$ python -q
>>> import numpy as np
>>> np.set_printoptions(precision=2, suppress=True, linewidth=140)
>>> tidy = lambda a: np.round(a, 2) + 0
>>> X = -3 * np.eye(4) + np.ones((4, 4))
>>> X
array([[-2.,  1.,  1.,  1.],
       [ 1., -2.,  1.,  1.],
       [ 1.,  1., -2.,  1.],
       [ 1.,  1.,  1., -2.]])
>>> # symmetric, so the eigenvalues are real
>>> rng = np.random.default_rng(406506)
>>> lab = rng.permutation(4)
>>> lab
array([1, 3, 0, 2])
>>> out = X[lab][:, lab]
>>> print(tidy(np.sort(np.abs(np.linalg.eigvals(out)))))
[1. 3. 3. 3.]
>>> np.trace(out)
np.float64(-8.0)
>>> lab = rng.permutation(4)
>>> out = X[:, lab] * rng.choice([-1, 1], 4)
>>> out
array([[-1.,  1.,  1.,  2.],
       [-1., -2.,  1., -1.],
       [ 2.,  1.,  1., -1.],
       [-1.,  1., -2., -1.]])
>>> Uu, _, Vh = np.linalg.svd(X.T @ out)
>>> tidy(Uu @ Vh)
array([[ 0.,  0.,  0., -1.],
       [ 0.,  1.,  0.,  0.],
       [-1.,  0.,  0.,  0.],
       [ 0.,  0.,  1.,  0.]])
>>> J = np.array([[1, -1], [1, 0], [1, 1]])
>>> W = np.array([[3, 3], [5, 5]])
>>> coef = np.array([1, 0])
>>> act = np.maximum(J @ W + coef, 0)
>>> print(tidy((act > 0).mean(axis=0)))
[0.67 0.67]
>>> act
array([[0, 0],
       [4, 3],
       [9, 8]])
>>> W2 = np.array([[1, 0, 3], [3, 0, 3]])
>>> act @ W2
array([[ 0,  0,  0],
       [13,  0, 21],
       [33,  0, 51]])
>>> print(W @ W2)
[[12  0 18]
 [20  0 30]]
>>> q = J.astype(float).copy()
>>> for j in range(2):
...     q[:, j] -= q[:, :j] @ (q[:, :j].T @ q[:, j])
...     q[:, j] /= np.linalg.norm(q[:, j])
... 
>>> print(tidy(q.T @ J))
[[1.73 0.  ]
 [0.   1.41]]
>>> tidy(q.T @ q)
array([[1., 0.],
       [0., 1.]])
>>> J.T @ J
array([[3, 0],
       [0, 2]])
>>> tidy(np.linalg.norm(J, axis=0))
array([1.73, 1.41])
>>> print(J @ J.T)
[[2 1 0]
 [1 1 1]
 [0 1 2]]
>>> tidy(np.linalg.svd(J, compute_uv=False))
array([1.73, 1.41])
>>> print(J[:, 1] @ J[:, 0])
0
>>> arr = np.loadtxt("out2.csv", delimiter=",")
>>> arr
array([[4., 0., 0., 0.],
       [0., 0., 0., 0.],
       [0., 0., 3., 0.],
       [0., 0., 0., 2.]])
>>> # 4 blocks once reordered
>>> print(np.allclose(arr[:-1].T @ np.linalg.lstsq(arr[:-1].T, arr[-1])[0], arr[-1]))
False
>>> np.unique(arr.round(6), axis=0).shape
(4, 4)
>>> tidy(np.trace(np.linalg.pinv(arr) @ arr))
np.float64(3.0)
>>> print(tidy(np.linalg.det(arr)))
0.0
>>> tidy(np.abs(np.linalg.eigvals(arr)).max())
np.float64(4.0)
>>> np.allclose(arr, arr.T)
True
>>> print(np.trace(arr))
9.0
>>> tidy(np.sort(np.abs(np.linalg.eigvals(arr))))
array([0., 2., 3., 4.])
>>> arr.inv()
Traceback (most recent call last):
  File "<python-input-46>", line 1, in <module>
    arr.inv()
    ^^^^^^^
AttributeError: 'numpy.ndarray' object has no attribute 'inv'
>>> (arr + arr.T) / 2
array([[4., 0., 0., 0.],
       [0., 0., 0., 0.],
       [0., 0., 3., 0.],
       [0., 0., 0., 2.]])
>>> (arr - arr.T) / 2
array([[0., 0., 0., 0.],
       [0., 0., 0., 0.],
       [0., 0., 0., 0.],
       [0., 0., 0., 0.]])
>>> def softmax(z):
...     e = np.exp(z - z.max(axis=-1, keepdims=True))
...     return e / e.sum(axis=-1, keepdims=True)
... 
>>> tidy(softmax(arr[3]))
array([0.1 , 0.1 , 0.1 , 0.71])
>>> tidy(softmax(10 * arr[3]))
array([0., 0., 0., 1.])
>>> tidy(softmax(arr).sum(axis=1))
array([1., 1., 1., 1.])
>>> print(tidy(softmax(arr[3] + -1)))
[0.1  0.1  0.1  0.71]
>>> S = arr @ arr.T / np.sqrt(4)
>>> tidy(softmax(S)[3] @ arr)
array([0.39, 0.  , 0.29, 1.42])
>>> softmax(S).round(6).argmax(axis=1)
array([0, 0, 2, 3])
>>> M = np.load("a.npy")
>>> M
array([[2, 5, 0, 2],
       [4, 1, 5, 0],
       [0, 2, 3, 2],
       [0, 1, 1, 5]])
>>> r0, g = M[3], M[2]
>>> r0 @ r0
np.int64(27)
>>> p = (r0 @ g) / (r0 @ r0) * r0
>>> np.linalg.matrix_rank(np.outer(r0, g))
np.int64(1)
>>> tidy(np.linalg.norm(r0 + g) ** 2 + np.linalg.norm(r0 - g) ** 2)
np.float64(88.0)
>>> tidy((g - p) @ r0)
np.float64(0.0)
>>> q, vecs = np.linalg.qr(M[:, :2])[0], np.linalg.qr(M[:, 2:])[0]
>>> s = np.linalg.svd(q.T @ vecs, compute_uv=False)
>>> (s > 0.9).sum()
np.int64(0)
>>> tidy(np.degrees(np.arccos(s.clip(0, 1))))
array([36.12, 51.63])
>>> r0 = np.array([5, 2, 1, 1])
>>> out = M + np.outer(r0, np.eye(4)[2])
>>> tidy(np.linalg.det(out) / np.linalg.det(M)), tidy(1 + np.linalg.solve(M, r0)[2])
(np.float64(0.78), np.float64(0.78))
>>> print(np.linalg.matrix_rank(np.linalg.inv(out) - np.linalg.inv(M), tol=1e-8))
1
>>> print(np.linalg.matrix_rank(out - M))
1
>>> print(out)
[[2. 5. 5. 2.]
 [4. 1. 7. 0.]
 [0. 2. 4. 2.]
 [0. 1. 2. 5.]]
>>> r0 = np.array([2, 2])
>>> mat = r0[np.abs(np.subtract.outer(np.arange(2), np.arange(2)))]
>>> mat
array([[2, 2],
       [2, 2]])
>>> # rows 0 and 1 are equal
>>> evals, vecs = np.linalg.eigh(mat)
>>> (evals > 1e-8).sum(), (evals < -1e-8).sum()
(np.int64(1), np.int64(0))
>>> evals
array([0., 4.])
>>> tidy(vecs @ np.diag(evals) @ vecs.T)
array([[2., 2.],
       [2., 2.]])
>>> rk = np.linalg.matrix_rank(mat)
>>> rk
np.int64(1)
>>> N = np.linalg.svd(mat)[2][rk:].T
>>> [int(np.linalg.matrix_rank(mat[:i])) for i in range(1, len(mat) + 1)]
[1, 1]
>>> print([int(np.linalg.matrix_rank(np.delete(mat, i, axis=0))) for i in range(2)])
[1, 1]
>>> print(np.allclose(mat @ N, 0))
True
>>> tidy(N[:, 0] / N[np.abs(N[:, 0]).round(6).argmax(), 0])
array([ 1., -1.])
>>> tidy(N @ N.T)
array([[ 0.5, -0.5],
       [-0.5,  0.5]])
>>> print(tidy(np.linalg.norm(mat, 2) / np.linalg.norm(mat)))
1.0
>>> Uu, s, Vh = np.linalg.svd(mat)
>>> tidy(s)
array([4., 0.])
>>> np.argmax(s[:-1] / (s[1:] + 1e-6)) + 1
np.int64(1)
>>> out = Uu[:, :1] @ np.diag(s[:1]) @ Vh[:1]
>>> print(tidy(np.linalg.norm(mat - out, 2)), tidy(s[1]))
0.0 0.0
>>> print(np.linalg.matrix_rank(out))
1
>>> vec = np.array([-1, 8])
>>> a = np.maximum(mat @ vec, 0)
>>> tidy(np.tanh(mat @ vec))
array([1., 1.])
>>> mat.T @ a
array([56, 56])
>>> np.maximum(mat @ (3 * vec), 0)
array([42, 42])
>>> np.flatnonzero(a > 1e-9)
array([0, 1])
